>>> import numpy as np
>>> from numpy import linalg as LA
>>> np.set_printoptions(precision=2, suppress=True, linewidth=120)
>>> X = np.loadtxt("mat.csv", delimiter=",")
>>> print(X)
[[-5.  1. -3.  3.  4.  2.  3.  4.  3.  4.  2.  2.  2.]
 [-4. -5. -4.  2. -5.  1. -5.  1. -2.  2. -2. -1. -4.]
 [-4.  4. -2. -5.  5.  0.  3. -5. -3.  3. -4. -3.  0.]
 [-5.  1. -3.  3.  4.  2.  3.  4.  3.  4.  2.  2.  2.]
 [ 5. -2.  2.  2. -2. -3. -1. -3. -5.  1. -1.  3.  2.]]
>>> print(np.allclose(X[:-1].T @ LA.lstsq(X[:-1].T, X[-1])[0], X[-1]))
False
>>> print(np.unique(X.round(6), axis=0).shape)
(4, 13)
>>> print(np.round(X @ LA.pinv(X) @ X, 2) + 0)
[[-5.  1. -3.  3.  4.  2.  3.  4.  3.  4.  2.  2.  2.]
 [-4. -5. -4.  2. -5.  1. -5.  1. -2.  2. -2. -1. -4.]
 [-4.  4. -2. -5.  5.  0.  3. -5. -3.  3. -4. -3.  0.]
 [-5.  1. -3.  3.  4.  2.  3.  4.  3.  4.  2.  2.  2.]
 [ 5. -2.  2.  2. -2. -3. -1. -3. -5.  1. -1.  3.  2.]]
>>> print(round(float(np.trace(LA.pinv(X) @ X)), 2))
4.0
>>> print(LA.lstsq(X[:-1].T, X[-1])[2])
3
>>> print(np.abs(np.diag(LA.qr(X)[1])) > 1e-9)
[ True  True  True  True False]
>>> arr = np.load("layer3.npy")
>>> print(arr)
[[-0.06 -0.04  0.57 -0.88 -0.51  1.44  0.4  -1.11]
 [-0.04 -1.06 -0.13  0.05  0.55 -0.05 -0.05  0.05]
 [ 0.57 -0.13 -1.15 -0.93  0.51  0.48  0.02 -0.87]
 [-0.88  0.05 -0.93 -0.73 -0.1  -1.59 -0.45  0.69]
 [-0.51  0.55  0.51 -0.1   0.44 -1.31 -1.56 -0.72]
 [ 1.44 -0.05  0.48 -1.59 -1.31 -2.42  0.02 -0.23]
 [ 0.4  -0.05  0.02 -0.45 -1.56  0.02 -0.57  0.01]
 [-1.11  0.05 -0.87  0.69 -0.72 -0.23  0.01 -0.46]]
>>> # equal to its transpose
>>> ev, V = LA.eigh(arr)
>>> print(LA.eigvalsh(arr + -1 * np.eye(8)))
[-5.   -3.01 -3.   -2.   -2.   -2.    1.    2.  ]
>>> print(LA.eigvalsh(arr @ arr))
[ 0.99  1.    1.    3.99  3.99  4.03  8.97 16.01]
>>> print(np.round(V.T @ V, 2) + 0)
[[1. 0. 0. 0. 0. 0. 0. 0.]
 [0. 1. 0. 0. 0. 0. 0. 0.]
 [0. 0. 1. 0. 0. 0. 0. 0.]
 [0. 0. 0. 1. 0. 0. 0. 0.]
 [0. 0. 0. 0. 1. 0. 0. 0.]
 [0. 0. 0. 0. 0. 1. 0. 0.]
 [0. 0. 0. 0. 0. 0. 1. 0.]
 [0. 0. 0. 0. 0. 0. 0. 1.]]
>>> print(np.abs(V[:, -1]).round(6).argmax())
0
>>> print(np.unique(ev.round(6) + 0, return_counts=True)[1])
[1 1 1 1 1 1 1 1]
